$ python3 -q
>>> import numpy as np
>>> from numpy import linalg as LA
>>> np.set_printoptions(precision=2, suppress=True, linewidth=200)
>>> feats = np.load("case13.npy")
>>> print(feats)
[[0.33 0.   0.   0.   0.   0.   0.33 0.   0.   0.   0.33]
 [0.   0.25 0.25 0.   0.   0.   0.   0.25 0.25 0.   0.  ]
 [0.17 0.   0.33 0.17 0.   0.   0.   0.17 0.17 0.   0.  ]
 [0.   0.   0.17 0.33 0.17 0.   0.   0.   0.17 0.   0.17]
 [0.   0.   0.   0.   0.2  0.   0.   0.2  0.2  0.2  0.2 ]
 [0.25 0.   0.   0.25 0.   0.25 0.   0.25 0.   0.   0.  ]
 [0.   0.2  0.2  0.   0.   0.2  0.2  0.   0.   0.2  0.  ]
 [0.2  0.   0.2  0.   0.2  0.   0.   0.2  0.2  0.   0.  ]
 [0.   0.   0.33 0.33 0.   0.   0.   0.   0.33 0.   0.  ]
 [0.   0.   0.   0.   0.33 0.   0.33 0.   0.   0.33 0.  ]
 [0.   0.   0.   0.   0.   0.25 0.   0.25 0.   0.25 0.25]]
>>> u = np.array([-3, 2])
>>> np.polyval(u, feats[6])
array([2. , 1.4, 1.4, 2. , 2. , 1.4, 1.4, 2. , 2. , 1.4, 2. ])
>>> np.convolve(feats[6], u)
array([ 0. , -0.6, -0.2,  0.4,  0. , -0.6, -0.2,  0.4,  0. , -0.6,  0.4,  0. ])
>>> print(np.correlate(feats[6], feats[3], "full"))
[0.   0.03 0.03 0.03 0.03 0.03 0.03 0.07 0.13 0.13 0.03 0.07 0.1  0.1  0.03 0.03 0.07 0.03 0.   0.   0.  ]
>>> np.cross(feats[6, :3], feats[3, :3])
array([0.03, 0.  , 0.  ])
>>> B = feats / np.sqrt((feats ** 2).mean(axis=1, keepdims=True))
>>> print(LA.matrix_rank(feats - feats.mean(axis=1, keepdims=True)))
10
>>> LA.norm(B, axis=1)
array([3.32, 3.32, 3.32, 3.32, 3.32, 3.32, 3.32, 3.32, 3.32, 3.32, 3.32])
>>> B[3]
array([0.  , 0.  , 1.17, 2.35, 1.17, 0.  , 0.  , 0.  , 1.17, 0.  , 1.17])
>>> print(LA.matrix_rank(B) == LA.matrix_rank(feats))
True
>>> w1 = np.array([[2, 2, 2, 1, 0, 1],
...     [0, 0, 1, 1, 2, 1],
...     [0, 1, 1, 2, 1, 0],
...     [2, 0, 0, 1, 1, 0],
...     [2, 1, 1, 1, 2, 2],
...     [2, 1, 0, 0, 2, 2],
...     [1, 2, 0, 1, 2, 2],
...     [2, 0, 2, 1, 0, 1],
...     [1, 2, 2, 2, 1, 1],
...     [1, 1, 2, 0, 2, 2],
...     [1, 2, 1, 1, 0, 0]])
>>> c = np.array([2, 9, 1, 0, 5, 1])
>>> H = np.maximum(feats @ w1 + c, 0)
>>> (H > 0).astype(int)
array([[1, 1, 1, 1, 1, 1],
       [1, 1, 1, 1, 1, 1],
       [1, 1, 1, 1, 1, 1],
       [1, 1, 1, 1, 1, 1],
       [1, 1, 1, 1, 1, 1],
       [1, 1, 1, 1, 1, 1],
       [1, 1, 1, 1, 1, 1],
       [1, 1, 1, 1, 1, 1],
       [1, 1, 1, 1, 1, 1],
       [1, 1, 1, 1, 1, 1],
       [1, 1, 1, 1, 1, 1]])
>>> basis = np.array([[1, -1], [-1, -1], [-1, -1], [-2, 0], [-1, 1], [-2, 0]])
>>> w1 @ basis
array([[ -6,  -6],
       [ -7,   1],
       [ -7,  -1],
       [ -1,  -1],
       [ -8,  -2],
       [ -5,  -1],
       [ -9,  -1],
       [ -4,  -4],
       [-10,  -4],
       [ -8,  -2],
       [ -4,  -4]])
>>> (H @ basis).round(6).argmax(axis=1)
array([1, 1, 1, 1, 1, 1, 1, 1, 1, 1, 1])
